$ ipython --no-banner

In [1]: import numpy as np

In [2]: np.set_printoptions(precision=3, suppress=True, linewidth=120, legacy="1.25")

In [3]: feats = np.load("m.npy")

In [4]: feats
Out[4]: 
array([[ 25.978,  -5.262,   5.9  , -18.701,   2.933,   3.991,  15.004,  22.041,  -3.389],
       [ 24.859,  -4.09 ,   6.319, -23.006,   5.898,   3.154,  14.639,  21.493,  -5.399],
       [ 24.997,  -6.118,   5.93 , -20.387,   4.361,   4.782,  14.632,  18.162,  -4.564],
       [ 24.074,  -5.478,   3.493, -19.674,   5.497,   4.611,  16.085,  19.455,  -5.133],
       [ 24.87 ,  -6.447,   4.596, -19.422,   5.062,   5.806,  16.231,  19.991,  -5.822],
       [ 23.481,  -5.809,   4.   , -20.414,   3.941,   4.973,  16.406,  20.247,  -5.071],
       [ 24.652,  -4.526,   5.207, -20.701,   5.033,   4.571,  13.22 ,  20.027,  -5.334],
       [ 24.875,  -4.774,   3.073, -19.432,   7.828,   5.225,  12.956,  18.698,  -5.036],
       [ 22.997,  -4.758,   8.423, -20.785,   5.399,   6.199,  14.955,  21.271,  -5.59 ],
       [ 24.357,  -4.892,   5.034, -21.776,   6.021,   3.621,  15.678,  21.222,  -3.875],
       [ 25.84 ,  -4.579,   4.489, -20.063,   5.434,   4.415,  16.087,  18.593,  -5.724],
       [ 25.585,  -4.006,   4.084, -20.076,   5.204,   5.16 ,  13.806,  21.34 ,  -5.093],
       [ 25.532,  -5.133,   5.242, -19.456,   4.516,   5.955,  11.613,  20.469,  -5.303],
       [ 24.208,  -5.523,   4.595, -19.343,   4.295,   3.033,  16.629,  20.748,  -6.174],
       [ 24.304,  -3.566,   7.291, -20.606,   4.333,   4.832,  14.346,  18.912,  -3.287],
       [ 25.991,  -4.98 ,   5.48 , -20.188,   4.648,   5.807,  14.962,  20.082,  -3.039],
       [ 25.002,  -3.854,   4.652, -17.98 ,   4.506,   5.442,  15.213,  19.466,  -3.341],
       [ 24.513,  -4.384,   6.215, -20.269,   4.589,   5.326,  14.747,  19.86 ,  -5.187],
       [ 24.1  ,  -4.548,   6.568, -20.857,   4.817,   5.389,  14.167,  20.321,  -5.471],
       [ 23.857,  -2.925,   3.643, -19.681,   4.618,   5.351,  16.03 ,  21.729,  -5.255],
       [ 24.345,  -5.315,   6.903, -20.035,   5.289,   5.442,  15.281,  20.206,  -4.013],
       [ 24.871,  -5.109,   5.766, -19.313,   3.266,   3.702,  13.296,  20.14 ,  -4.678],
       [ 25.039,  -4.603,   5.005, -21.549,   6.875,   6.207,  14.626,  19.908,  -4.125],
       [ 26.531,  -5.259,   6.758, -18.903,   4.783,   5.405,  16.844,  20.174,  -5.934],
       [ 24.947,  -5.24 ,   4.24 , -20.172,   4.334,   4.037,  15.526,  20.846,  -6.767],
       [ 25.171,  -3.327,   4.722, -21.353,   6.091,   4.778,  14.844,  18.876,  -5.363],
       [ 27.175,  -5.243,   4.226, -20.024,   5.975,   4.239,  14.265,  20.761,  -4.195],
       [ 24.211,  -3.786,   5.744, -21.189,   3.987,   6.265,  14.301,  19.031,  -4.703],
       [ 24.961,  -4.441,   6.344, -18.691,   5.921,   5.805,  15.048,  18.734,  -6.045],
       [ 25.208,  -5.066,   5.795, -19.878,   5.137,   5.988,  15.636,  19.417,  -7.747],
       [ 25.315,  -5.525,   6.159, -19.53 ,   4.698,   3.555,  15.15 ,  20.152,  -6.911],
       [ 25.22 ,  -5.639,   6.392, -19.453,   5.576,   5.802,  14.234,  20.317,  -3.854],
       [ 24.102,  -4.002,   4.392, -19.482,   4.962,   4.8  ,  16.973,  21.03 ,  -6.074],
       [ 25.902,  -5.874,   4.027, -19.723,   4.506,   4.012,  13.685,  20.499,  -4.404],
       [ 26.348,  -6.592,   5.287, -20.017,   4.387,   5.364,  14.294,  21.101,  -4.272],
       [ 22.205,  -6.582,   5.083, -20.462,   6.464,   5.172,  14.133,  18.77 ,  -5.021]])

In [5]: out = np.c_[feats[:, :2] @ np.array([[-4, 4], [4, 9]]), np.array([7, -2, 6, -7, 5, -1, -3, -8, 6, -4, 6, 5, -6, -3, -7, 5, -7, 7, 4, 2, -8, -8, -8, 7, 3, 4, 0, -4, 9, 9, 7, 1, 5, -7, -9, -8])]

In [6]: out
Out[6]: 
array([[-124.96 ,   56.554,    7.   ],
       [-115.796,   62.626,   -2.   ],
       [-124.46 ,   44.926,    6.   ],
       [-118.208,   46.994,   -7.   ],
       [-125.268,   41.457,    5.   ],
       [-117.16 ,   41.643,   -1.   ],
       [-116.712,   57.874,   -3.   ],
       [-118.596,   56.534,   -8.   ],
       [-111.02 ,   49.166,    6.   ],
       [-116.996,   53.4  ,   -4.   ],
       [-121.676,   62.149,    6.   ],
       [-118.364,   66.286,    5.   ],
       [-122.66 ,   55.931,   -6.   ],
       [-118.924,   47.125,   -3.   ],
       [-111.48 ,   65.122,   -7.   ],
       [-123.884,   59.144,    5.   ],
       [-115.424,   65.322,   -7.   ],
       [-115.588,   58.596,    7.   ],
       [-114.592,   55.468,    4.   ],
       [-107.128,   69.103,    2.   ],
       [-118.64 ,   49.545,   -8.   ],
       [-119.92 ,   53.503,   -8.   ],
       [-118.568,   58.729,   -8.   ],
       [-127.16 ,   58.793,    7.   ],
       [-120.748,   52.628,    3.   ],
       [-113.992,   70.741,    4.   ],
       [-129.672,   61.513,    0.   ],
       [-111.988,   62.77 ,   -4.   ],
       [-117.608,   59.875,    9.   ],
       [-121.096,   55.238,    9.   ],
       [-123.36 ,   51.535,    7.   ],
       [-123.436,   50.129,    1.   ],
       [-112.416,   60.39 ,    5.   ],
       [-127.104,   50.742,   -7.   ],
       [-131.76 ,   46.064,   -9.   ],
       [-115.148,   29.582,   -8.   ]])

In [7]: np.linalg.norm(np.linalg.qr(feats)[0].T @ out, axis=0) ** 2 / ((out ** 2).sum(axis=0) + 1e-12)
Out[7]: array([1.   , 1.   , 0.442])

In [8]: np.linalg.matrix_rank(np.c_[feats, out])
Out[8]: 10

In [9]: d = np.linalg.norm(feats[:, None] - feats[None], axis=-1)

In [10]: np.unravel_index(d.round(6).argmax(), d.shape)
Out[10]: (0, 7)

In [11]: np.linalg.matrix_rank(d ** 2)
Out[11]: 11

In [12]: d.mean(axis=1).argmax()
Out[12]: 7

In [13]: d[:5, :5]
Out[13]: 
array([[0.   , 5.941, 4.875, 5.317, 4.93 ],
       [5.941, 0.   , 5.287, 5.498, 5.837],
       [4.875, 5.287, 0.   , 3.624, 3.444],
       [5.317, 5.498, 3.624, 0.   , 2.292],
       [4.93 , 5.837, 3.444, 2.292, 0.   ]])

In [14]: d[15].round(6).argsort(kind="stable")[:4]
Out[14]: array([15, 31, 34, 20])

In [15]: d.shape
Out[15]: (36, 36)

In [16]: np.flatnonzero(d[15] < d.mean() / 2)
Out[16]: array([15])

In [17]: f = np.array([0, -1])

In [18]: np.cross(feats[3, :3], feats[10, :3])
Out[18]: array([ -8.596, -17.809,  31.317])

In [19]: np.polyval(f, feats[3])
Out[19]: array([-1., -1., -1., -1., -1., -1., -1., -1., -1.])

In [20]: P = feats @ np.linalg.solve(feats.T @ feats, feats.T)

In [21]: np.allclose(P @ P, P)
Out[21]: True
